In [1]: import numpy as np

In [2]: np.set_printoptions(precision=2, suppress=True, linewidth=140)

In [3]: C = np.array([[-1, -2, 2], [-1, -1, -3]])

In [4]: W0 = np.repeat(C, 26 // 2, axis=0)

In [5]: rng = np.random.default_rng(6643)

In [6]: W0 = W0 + 0.02 * rng.normal(size=W0.shape)

In [7]: print(W0)
[[-0.99 -2.01  1.98]
 [-1.   -2.02  1.99]
 [-1.03 -1.98  2.  ]
 [-1.02 -1.99  2.08]
 [-0.97 -1.98  2.01]
 [-0.96 -2.02  1.97]
 [-1.   -1.96  2.04]
 [-0.96 -2.    1.97]
 [-1.02 -2.    2.01]
 [-0.96 -1.98  2.02]
 [-0.97 -1.99  2.01]
 [-1.03 -1.99  1.97]
 [-1.01 -2.02  2.  ]
 [-0.97 -0.99 -2.99]
 [-1.03 -1.03 -3.02]
 [-1.01 -0.96 -3.  ]
 [-1.03 -0.99 -3.03]
 [-0.97 -1.   -3.01]
 [-1.01 -1.03 -3.01]
 [-0.97 -1.01 -2.98]
 [-0.97 -1.01 -3.04]
 [-0.99 -0.98 -3.02]
 [-1.   -1.   -3.01]
 [-0.99 -0.99 -2.96]
 [-0.98 -0.98 -3.03]
 [-1.01 -1.03 -2.99]]

In [8]: Xs = W0 - W0.mean(axis=0)

In [9]: left, sv, vt = np.linalg.svd(Xs, full_matrices=False)

In [10]: print(np.round(vt[0] * np.sign(vt[0, np.abs(vt[0]).argmax()]), 2) + 0)
[ 0.   -0.2   0.98]

In [11]: print((np.sign(left[:, 0]) == np.sign(left[0, 0])).astype(int))
[1 1 1 1 1 1 1 1 1 1 1 1 1 0 0 0 0 0 0 0 0 0 0 0 0 0]

In [12]: print(np.round(Xs.mean(axis=0), 2) + 0)
[0. 0. 0.]

In [13]: print(np.abs(vt[-1]))
[0.04 0.98 0.2 ]

In [14]: F = np.load("case15.npy")

In [15]: print(F)
[[17 -1  2]
 [ 1 17  0]
 [-2  1 -1]]

In [16]: print(np.linalg.matrix_power(F, 2))
[[284 -32  32]
 [ 34 288   2]
 [-31  18  -3]]

In [17]: print((F + F.T) / 2)
[[17.   0.   0. ]
 [ 0.  17.   0.5]
 [ 0.   0.5 -1. ]]

In [18]: print((F - F.T) / 2)
[[ 0.  -1.   2. ]
 [ 1.   0.  -0.5]
 [-2.   0.5  0. ]]

In [19]: print(np.allclose(F @ F.T, F.T @ F))
False

In [20]: print(np.allclose(F, F.T))
False

In [21]: proj = np.triu(np.array([[-1, 0, -2], [1, 3, 3], [-5, 5, 3]]), 1) + np.eye(3)

In [22]: A2 = proj @ F @ np.linalg.inv(proj)

In [23]: print(np.trace(A2), np.trace(F))
33.0 33

In [24]: feats = np.load("mat.npy")

In [25]: print(feats)
[[ 5  6  7  8  9]
 [10 11 12 13 14]
 [15 16 17 18 19]]

In [26]: rank = np.linalg.matrix_rank(feats)

In [27]: print(rank)
2

In [28]: null = np.linalg.svd(feats)[2][rank:].T

In [29]: print([int(np.linalg.matrix_rank(feats[:i])) for i in range(1, len(feats) + 1)])
[1, 2, 2]

In [30]: print(np.linalg.matrix_rank(feats.T @ feats), np.linalg.matrix_rank(feats @ feats.T))
2 2

In [31]: def softmax(z):
    ...:     e = np.exp(z - z.max(axis=-1, keepdims=True))
    ...:     return e / e.sum(axis=-1, keepdims=True)
    ...: 

In [32]: print(softmax(feats).sum(axis=1))
[1. 1. 1.]

In [33]: print(softmax(feats[2] + -3))
[0.01 0.03 0.09 0.23 0.64]

In [34]: att = feats @ feats.T / np.sqrt(5)

In [35]: print(softmax(att)[2] @ feats)
[15. 16. 17. 18. 19.]

In [36]: print(np.round(softmax(att + np.triu(np.full(att.shape, -np.inf), 1)), 2) + 0)
[[1. 0. 0.]
 [0. 1. 0.]
 [0. 0. 1.]]

In [37]: print(softmax(att).round(6).argmax(axis=1))
[2 2 2]

In [38]: r0, v = feats[2], feats[0]

In [39]: print(r0 @ r0)
1455

In [40]: p = (r0 @ v) / (r0 @ r0) * r0

In [41]: print(p)
[6.24 6.65 7.07 7.48 7.9 ]

In [42]: print(np.round(np.linalg.norm(r0 + v) ** 2 + np.linalg.norm(r0 - v) ** 2, 2))
3420.0

In [43]: A2 = np.array([[2, 0, 1]])

In [44]: E = A2.T @ A2

In [45]: print(E)
[[4 0 2]
 [0 0 0]
 [2 0 1]]

In [46]: # symmetric

In [47]: A2 = np.array([[-6, 0, -3], [-2, 2, -9]])

In [48]: C = np.kron(A2, E)

In [49]: print(C)
[[-24   0 -12   0   0   0 -12   0  -6]
 [  0   0   0   0   0   0   0   0   0]
 [-12   0  -6   0   0   0  -6   0  -3]
 [ -8   0  -4   8   0   4 -36   0 -18]
 [  0   0   0   0   0   0   0   0   0]
 [ -4   0  -2   4   0   2 -18   0  -9]]

In [50]: print(C.shape)
(6, 9)

In [51]: print((E + E.T) / 2)
[[4. 0. 2.]
 [0. 0. 0.]
 [2. 0. 1.]]

In [52]: print((E - E.T) / 2)
[[0. 0. 0.]
 [0. 0. 0.]
 [0. 0. 0.]]

In [53]: print(np.allclose(E @ E.T, E.T @ E))
True

In [54]: print(np.trace(E))
5

In [55]: print(np.sort(np.abs(np.linalg.eigvals(E))))
[0. 0. 5.]
